In [1]: import numpy as np

In [2]: import numpy.linalg as la

In [3]: np.set_printoptions(precision=1, suppress=True, linewidth=120, legacy="1.25")

In [4]: rnd = lambda a: np.round(a, 1) + 0

In [5]: J = np.load("case15.npy")

In [6]: rnd(J)
Out[6]: 
array([[ 1. ,  0. ,  0. ,  0. ,  0. ,  0. ,  0. ,  0. ,  0. ,  0. ,  0. ,  0. ,  0. ],
       [ 0. ,  1. ,  0.1,  0.1,  0.1,  0. , -0.1,  0. ,  0.1, -0.1, -0.1, -0.1,  0. ],
       [ 0. ,  0.1,  0.8, -0.2, -0.1,  0. ,  0.3,  0. , -0.2,  0.2,  0.1,  0.2,  0.1],
       [ 0. ,  0.1, -0.2,  0.7, -0.2,  0. ,  0.4,  0. , -0.3,  0.2,  0.2,  0.3,  0.1],
       [ 0. ,  0.1, -0.1, -0.2,  0.9,  0. ,  0.2,  0. , -0.2,  0.1,  0.1,  0.2,  0.1],
       [ 0. ,  0. ,  0. ,  0. ,  0. ,  1. ,  0. ,  0. ,  0. ,  0. ,  0. ,  0. ,  0. ],
       [ 0. , -0.1,  0.3,  0.4,  0.2,  0. ,  0.5,  0. ,  0.4, -0.3, -0.2, -0.4, -0.1],
       [ 0. ,  0. ,  0. ,  0. ,  0. ,  0. ,  0. ,  1. ,  0. ,  0. ,  0. ,  0. ,  0. ],
       [ 0. ,  0.1, -0.2, -0.3, -0.2,  0. ,  0.4,  0. ,  0.7,  0.2,  0.2,  0.3,  0.1],
       [ 0. , -0.1,  0.2,  0.2,  0.1,  0. , -0.3,  0. ,  0.2,  0.8, -0.1, -0.2, -0.1],
       [ 0. , -0.1,  0.1,  0.2,  0.1,  0. , -0.2,  0. ,  0.2, -0.1,  0.9, -0.2, -0.1],
       [ 0. , -0.1,  0.2,  0.3,  0.2,  0. , -0.4,  0. ,  0.3, -0.2, -0.2,  0.7, -0.1],
       [ 0. ,  0. ,  0.1,  0.1,  0.1,  0. , -0.1,  0. ,  0.1, -0.1, -0.1, -0.1,  1. ]])

In [7]: u = np.array([3, -5, 7, -3, 5, 3, 9, 4, 7, 2, 6, 0, 8])

In [8]: Y = J + np.outer(u, np.eye(13)[10])

In [9]: la.matrix_rank(Y - J)
Out[9]: 1

In [10]: rnd(la.det(Y) / la.det(J)), rnd(1 + la.solve(J, u)[10])
Out[10]: (6.0, 6.0)

In [11]: M = np.load("a.npy")

In [12]: M
Out[12]: 
array([[13.,  3., -4.,  2.],
       [-4.,  6.,  4., -2.],
       [ 9.,  5.,  0.,  4.],
       [ 8.,  4., -8., 12.]])

In [13]: def softmax(z):
    ...:     e = np.exp(z - z.max(axis=-1, keepdims=True))
    ...:     return e / e.sum(axis=-1, keepdims=True)
    ...: 

In [14]: rnd(softmax(M[1] + 5))
Out[14]: array([0. , 0.9, 0.1, 0. ])

In [15]: rnd(softmax(10 * M[1]))
Out[15]: array([0., 1., 0., 0.])

In [16]: rnd(softmax(M[1]))
Out[16]: array([0. , 0.9, 0.1, 0. ])

In [17]: att = M @ M.T / np.sqrt(4)

In [18]: softmax(att)[1] @ M
Out[18]: array([-4.,  6.,  4., -2.])

In [19]: softmax(att).round(6).argmax(axis=1)
Out[19]: array([0, 1, 0, 3])

In [20]: rnd(softmax(att + np.triu(np.full(att.shape, -np.inf), 1)))
Out[20]: 
array([[1., 0., 0., 0.],
       [0., 1., 0., 0.],
       [1., 0., 0., 0.],
       [0., 0., 0., 1.]])

In [21]: data = np.loadtxt("sample10.csv", delimiter=",")

In [22]: data
Out[22]: 
array([[0., 0., 0., 0., 0., 2., 0., 0., 0., 0., 0., 1., 0., 1., 1.],
       [0., 2., 3., 0., 0., 0., 0., 0., 0., 0., 2., 0., 0., 0., 0.],
       [0., 3., 2., 0., 0., 0., 0., 0., 0., 0., 3., 0., 0., 0., 0.],
       [0., 0., 0., 3., 0., 0., 1., 2., 2., 0., 0., 0., 3., 0., 0.],
       [0., 0., 0., 2., 2., 0., 1., 0., 0., 1., 0., 0., 0., 0., 0.],
       [3., 0., 0., 0., 0., 1., 0., 0., 0., 0., 0., 1., 0., 1., 2.],
       [0., 0., 0., 3., 3., 0., 1., 2., 1., 3., 0., 0., 0., 0., 0.],
       [0., 0., 0., 3., 1., 0., 0., 3., 3., 0., 0., 0., 0., 0., 0.],
       [0., 0., 0., 2., 3., 0., 1., 1., 0., 0., 0., 0., 3., 0., 0.],
       [0., 0., 0., 3., 2., 0., 1., 2., 3., 2., 0., 0., 3., 0., 0.],
       [0., 1., 3., 0., 0., 0., 0., 0., 0., 0., 3., 0., 0., 0., 0.],
       [1., 0., 0., 0., 0., 0., 0., 0., 0., 0., 0., 2., 0., 1., 1.],
       [0., 0., 0., 3., 1., 0., 3., 0., 0., 0., 0., 0., 0., 0., 0.],
       [1., 0., 0., 0., 0., 1., 0., 0., 0., 0., 0., 1., 0., 2., 1.],
       [2., 0., 0., 0., 0., 0., 0., 0., 0., 0., 0., 0., 0., 0., 1.]])

In [23]: th = np.radians(180)

In [24]: R = np.eye(15)

In [25]: R[13, 13] = R[4, 4] = np.cos(th)

In [26]: R[13, 4], R[4, 13] = -np.sin(th), np.sin(th)

In [27]: Y = data @ R.T

In [28]: np.abs(Y - data).max(axis=0)
Out[28]: array([0., 0., 0., 0., 6., 0., 0., 0., 0., 0., 0., 0., 0., 4., 0.])

In [29]: np.allclose(la.norm(data, axis=1), la.norm(Y, axis=1))
Out[29]: True

In [30]: Y = np.array([[2, 3],
    ...:     [-3, -3],
    ...:     [-5, -5],
    ...:     [-4, 4],
    ...:     [3, -4],
    ...:     [-3, 4],
    ...:     [-3, -3],
    ...:     [3, 5],
    ...:     [5, -1],
    ...:     [-1, 3],
    ...:     [3, -5],
    ...:     [-2, 1],
    ...:     [3, 2],
    ...:     [-2, 5],
    ...:     [3, 2]])

In [31]: np.einsum("ik,kj->ji", data, Y)
Out[31]: 
array([[ -7., -15., -10.,  10.,  -6.,   5.,   2.,  15.,  10.,  19.,  -9.,  -1., -18.,  -4.,   7.],
       [ 16., -31., -34.,  23.,   0.,  23.,  15.,  20.,   4.,  20., -33.,  12.,  -1.,  20.,   8.]])

In [32]: np.vstack([data, Y.T]).shape
Out[32]: (17, 15)

In [33]: np.einsum("ij,ij->i", data, data)
Out[33]: array([ 7., 17., 22., 27., 10., 16., 33., 28., 24., 40., 19.,  7., 19.,  8.,  5.])

In [34]: Y.T @ data.T
Out[34]: 
array([[ -7., -15., -10.,  10.,  -6.,   5.,   2.,  15.,  10.,  19.,  -9.,  -1., -18.,  -4.,   7.],
       [ 16., -31., -34.,  23.,   0.,  23.,  15.,  20.,   4.,  20., -33.,  12.,  -1.,  20.,   8.]])

In [35]: np.einsum("ik,kj->ij", data, Y)
Out[35]: 
array([[ -7.,  16.],
       [-15., -31.],
       [-10., -34.],
       [ 10.,  23.],
       [ -6.,   0.],
       [  5.,  23.],
       [  2.,  15.],
       [ 15.,  20.],
       [ 10.,   4.],
       [ 19.,  20.],
       [ -9., -33.],
       [ -1.,  12.],
       [-18.,  -1.],
       [ -4.,  20.],
       [  7.,   8.]])

In [36]: left, sv, VT = la.svd(data)

In [37]: rnd(sv)
Out[37]: array([11.5,  7.4,  5.8,  4.5,  3.8,  3.2,  2.6,  1.9,  1.6,  1.6,  0.9,  0.9,  0.9,  0.5,  0. ])

In [38]: Y = left[:, :14] @ np.diag(sv[:14]) @ VT[:14]

In [39]: rnd(la.norm(data - Y) / la.norm(data))
Out[39]: 0.0

In [40]: rng = np.random.default_rng(51170)

In [41]: z = rng.permutation(15)

In [42]: z
Out[42]: array([14,  8,  5, 11, 13,  3,  9, 12, 10,  7,  6,  2,  1,  4,  0])

In [43]: Y = data[z][:, z]

In [44]: rnd(la.det(Y)), rnd(la.det(data[z]))
Out[44]: (-5040.0, 5040.0)

In [45]: np.trace(Y)
Out[45]: 24.0

In [46]: np.diag(Y)
Out[46]: array([1., 0., 1., 2., 2., 3., 2., 0., 3., 3., 1., 2., 2., 2., 0.])
